In [1]: import numpy as np

In [2]: np.set_printoptions(precision=2, suppress=True, linewidth=200)

In [3]: B = np.array([[0, 3], [-2, 2]])

In [4]: C = np.array([[-3, -5], [0, 1]])

In [5]: J = np.kron(B, C)

In [6]: J
Out[6]: 
array([[  0,   0,  -9, -15],
       [  0,   0,   0,   3],
       [  6,  10,  -6, -10],
       [  0,  -2,   0,   2]])

In [7]: t3 = np.stack([J, -1 * J, J[::-1]])

In [8]: (t3 @ J.T).shape
Out[8]: (3, 4, 4)

In [9]: np.linalg.matrix_rank(t3.reshape(3, -1))
Out[9]: np.int64(2)

In [10]: X = np.load("x.npy")

In [11]: X
Out[11]: 
array([[-0.32,  0.51, -0.49],
       [ 0.64, -0.29,  0.07],
       [ 0.32, -0.11, -0.13],
       [ 0.37,  0.78,  0.51],
       [ 0.5 ,  0.2 , -0.69]])

In [12]: np.linalg.norm(X, axis=1)
Out[12]: array([0.78, 0.71, 0.36, 1.  , 0.88])

In [13]: round(np.linalg.norm(X[2], 1), 2), round(float(np.linalg.norm(X[2], np.inf)), 2)
Out[13]: (np.float64(0.56), 0.32)

In [14]: round(float(np.linalg.norm(X[2] - X[1])), 2)
Out[14]: 0.42

In [15]: round(float(np.linalg.norm(X, "nuc")), 2)
Out[15]: 3.0

In [16]: round(float(np.linalg.norm(X) ** 2 / np.linalg.norm(X, 2) ** 2), 2)
Out[16]: 3.0

In [17]: x = np.array([-2, 2, -3])

In [18]: X @ np.eye(3)[2]
Out[18]: array([-0.49,  0.07, -0.13,  0.51, -0.69])

In [19]: np.einsum("ij,j->i", X, x)
Out[19]: array([ 3.13, -2.09, -0.46, -0.71,  1.47])

In [20]: X * x
Out[20]: 
array([[ 0.64,  1.02,  1.47],
       [-1.28, -0.59, -0.22],
       [-0.64, -0.21,  0.39],
       [-0.73,  1.55, -1.53],
       [-1.01,  0.4 ,  2.07]])

In [21]: np.sign((X @ x).round(6))
Out[21]: array([ 1., -1., -1., -1.,  1.])

In [22]: (X * x).sum(axis=1)
Out[22]: array([ 3.13, -2.09, -0.46, -0.71,  1.47])

In [23]: t3 = np.stack([X, 5 * X, X[::-1]])

In [24]: np.linalg.matrix_rank(t3.reshape(3, -1))
Out[24]: np.int64(2)

In [25]: np.linalg.norm(t3, axis=(1, 2))
Out[25]: array([1.73, 8.66, 1.73])

In [26]: np.einsum("bij,cij->bc", t3, t3)
Out[26]: 
array([[ 3.  , 15.  ,  0.78],
       [15.  , 75.  ,  3.89],
       [ 0.78,  3.89,  3.  ]])

In [27]: B = np.array([[1, 1], [4, 3]])

In [28]: C = np.kron(B, X)

In [29]: round(float(np.linalg.norm(C, 2)), 2), np.round(np.linalg.norm(B, 2) * np.linalg.norm(X, 2), 2)
Out[29]: (5.19, np.float64(5.19))

In [30]: C.shape
Out[30]: (10, 6)

In [31]: rng = np.random.default_rng(5783)

In [32]: M = np.eye(5, dtype=int)[rng.permutation(5)] * np.array([-2, 3, 3, -2, 2])

In [33]: M
Out[33]: 
array([[ 0,  0,  0,  0,  2],
       [ 0,  3,  0,  0,  0],
       [ 0,  0,  3,  0,  0],
       [-2,  0,  0,  0,  0],
       [ 0,  0,  0, -2,  0]])

In [34]: Q, R = np.linalg.qr(M)

In [35]: R
Out[35]: 
array([[-2.,  0.,  0.,  0.,  0.],
       [ 0.,  3.,  0.,  0.,  0.],
       [ 0.,  0.,  3.,  0.,  0.],
       [ 0.,  0.,  0., -2.,  0.],
       [ 0.,  0.,  0.,  0.,  2.]])

In [36]: np.abs(np.diag(R))
Out[36]: array([2., 3., 3., 2., 2.])

In [37]: Q
Out[37]: 
array([[ 0.,  0.,  0.,  0.,  1.],
       [-0.,  1.,  0.,  0.,  0.],
       [-0., -0.,  1.,  0.,  0.],
       [ 1., -0., -0.,  0.,  0.],
       [-0., -0., -0.,  1.,  0.]])

In [38]: Q.shape, R.shape
Out[38]: ((5, 5), (5, 5))

In [39]: abs(R[0, 0]), round(float(np.linalg.norm(M[:, 0])), 2)
Out[39]: (np.float64(2.0), 2.0)

In [40]: Q @ R
Out[40]: 
array([[ 0.,  0.,  0.,  0.,  2.],
       [ 0.,  3.,  0.,  0.,  0.],
       [ 0.,  0.,  3.,  0.,  0.],
       [-2.,  0.,  0.,  0.,  0.],
       [ 0.,  0.,  0., -2.,  0.]])

In [41]: np.trace(Q @ Q.T)
Out[41]: np.float64(5.0)

In [42]: B = M ** -1
Traceback (most recent call last):
  Cell In[42], line 1
    B = M ** -1
ValueError: Integers to negative integer powers are not allowed.


In [43]: B = np.linalg.inv(M)

In [44]: B
Out[44]: 
array([[-0.  , -0.  , -0.  , -0.5 , -0.  ],
       [ 0.  ,  0.33,  0.  ,  0.  ,  0.  ],
       [ 0.  ,  0.  ,  0.33,  0.  ,  0.  ],
       [-0.  , -0.  , -0.  , -0.  , -0.5 ],
       [ 0.5 ,  0.  ,  0.  ,  0.  ,  0.  ]])

In [45]: np.round(np.linalg.det(M) * np.linalg.det(B), 2)
Out[45]: np.float64(1.0)

In [46]: M @ B
Out[46]: 
array([[1., 0., 0., 0., 0.],
       [0., 1., 0., 0., 0.],
       [0., 0., 1., 0., 0.],
       [0., 0., 0., 1., 0.],
       [0., 0., 0., 0., 1.]])

In [47]: np.linalg.inv(B)
Out[47]: 
array([[ 0.,  0.,  0.,  0.,  2.],
       [ 0.,  3.,  0.,  0.,  0.],
       [ 0.,  0.,  3.,  0.,  0.],
       [-2., -0., -0., -0., -0.],
       [-0., -0., -0., -2., -0.]])

In [48]: np.linalg.det(M) * B
Out[48]: 
array([[ -0.,  -0.,  -0., -36.,  -0.],
       [  0.,  24.,   0.,   0.,   0.],
       [  0.,   0.,  24.,   0.,   0.],
       [ -0.,  -0.,  -0.,  -0., -36.],
       [ 36.,   0.,   0.,   0.,   0.]])

In [49]: np.round(np.linalg.slogdet(M)[0], 2)
Out[49]: np.float64(1.0)

In [50]: (np.abs(B) > 1e-9).astype(int)
Out[50]: 
array([[0, 0, 0, 1, 0],
       [0, 1, 0, 0, 0],
       [0, 0, 1, 0, 0],
       [0, 0, 0, 0, 1],
       [1, 0, 0, 0, 0]])

In [51]: f, r1 = B[1], B[3]

In [52]: f @ r1
Out[52]: np.float64(0.0)

In [53]: pr = (f @ r1) / (f @ f) * f

In [54]: (r1 - pr) @ f
Out[54]: np.float64(0.0)

In [55]: r1 - pr
Out[55]: array([-0. , -0. , -0. , -0. , -0.5])

In [56]: pr
Out[56]: array([0., 0., 0., 0., 0.])

In [57]: K = np.load("case10.npy")

In [58]: K
Out[58]: 
array([[  7.24,   4.01,  -1.98,   1.51,   4.45,   3.72,  -0.69],
       [  0.99,   3.29, -11.47,   1.1 ,   6.88,  -9.1 ,  -5.23],
       [  4.25,   2.02,   1.71,   8.81,   6.95,  -5.47,  -7.03],
       [  0.62,   5.44,   6.67,   7.45,  -4.41,   8.  ,  -2.05],
       [ -2.79,   5.74,  -2.81,  -3.79,   5.73,   0.95,   6.49],
       [ -7.38, -13.61,   2.17, -12.47,  -6.26,   2.46,   0.71],
       [  3.7 ,  -3.34,  -4.11,   0.29,  -0.54,  -5.47,  -8.52],
       [  0.65,  -5.02,   2.34,   1.8 ,  -7.3 ,   1.69,  11.46],
       [ -6.66,   2.58,  -5.81,   5.16,   9.02,  15.92,   5.94],
       [  6.38,   2.26,  -7.27,  -0.45,  10.43,  12.05,   8.93],
       [ -3.89,  -2.49,  -2.23,   3.79,  -2.6 ,  -3.83,  -7.21],
       [ -0.5 ,   8.41,  -1.74,   6.26,  -5.81,   3.29,  -8.37],
       [ -4.02,   8.61,  -8.25,   4.58,  -4.34,   4.68, -13.27],
       [ -5.23,   6.96,  -0.04,  -1.57,  10.04,  -2.35,  -1.08],
       [ 12.67,  12.92,  -7.67,   5.19,  11.14,  -3.28, -18.68],
       [  5.38,  -0.43,  -0.82,  -5.81,   1.24,  17.09,   5.35],
       [ -2.01,  -7.14,  -0.55,   4.31,   4.35,  -2.25,  -0.72],
       [ -2.72,  -1.82,  -2.18,  -8.47,  12.53, -10.98,   0.89]])

In [59]: x = np.array([1, 5, 2, 0, 0, 3, 0])

In [60]: h1 = np.maximum(K @ x, 0)

In [61]: K * (h1 > 1e-9)[:, None]
Out[61]: 
array([[  7.24,   4.01,  -1.98,   1.51,   4.45,   3.72,  -0.69],
       [  0.  ,   0.  ,  -0.  ,   0.  ,   0.  ,  -0.  ,  -0.  ],
       [  4.25,   2.02,   1.71,   8.81,   6.95,  -5.47,  -7.03],
       [  0.62,   5.44,   6.67,   7.45,  -4.41,   8.  ,  -2.05],
       [ -2.79,   5.74,  -2.81,  -3.79,   5.73,   0.95,   6.49],
       [ -0.  ,  -0.  ,   0.  ,  -0.  ,  -0.  ,   0.  ,   0.  ],
       [  0.  ,  -0.  ,  -0.  ,   0.  ,  -0.  ,  -0.  ,  -0.  ],
       [  0.  ,  -0.  ,   0.  ,   0.  ,  -0.  ,   0.  ,   0.  ],
       [ -6.66,   2.58,  -5.81,   5.16,   9.02,  15.92,   5.94],
       [  6.38,   2.26,  -7.27,  -0.45,  10.43,  12.05,   8.93],
       [ -0.  ,  -0.  ,  -0.  ,   0.  ,  -0.  ,  -0.  ,  -0.  ],
       [ -0.5 ,   8.41,  -1.74,   6.26,  -5.81,   3.29,  -8.37],
       [ -4.02,   8.61,  -8.25,   4.58,  -4.34,   4.68, -13.27],
       [ -5.23,   6.96,  -0.04,  -1.57,  10.04,  -2.35,  -1.08],
       [ 12.67,  12.92,  -7.67,   5.19,  11.14,  -3.28, -18.68],
       [  5.38,  -0.43,  -0.82,  -5.81,   1.24,  17.09,   5.35],
       [ -0.  ,  -0.  ,  -0.  ,   0.  ,   0.  ,  -0.  ,  -0.  ],
       [ -0.  ,  -0.  ,  -0.  ,  -0.  ,   0.  ,  -0.  ,   0.  ]])

In [62]: h1
Out[62]: array([34.49,  0.  ,  1.36, 65.16, 23.14,  0.  ,  0.  ,  0.  , 42.38, 39.29,  0.  , 47.94, 36.57, 22.44, 52.09, 52.86,  0.  ,  0.  ])

In [63]: np.tanh(K @ x)
Out[63]: array([ 1.  , -1.  ,  0.88,  1.  ,  1.  , -1.  , -1.  , -1.  ,  1.  ,  1.  , -1.  ,  1.  ,  1.  ,  1.  ,  1.  ,  1.  , -1.  , -1.  ])
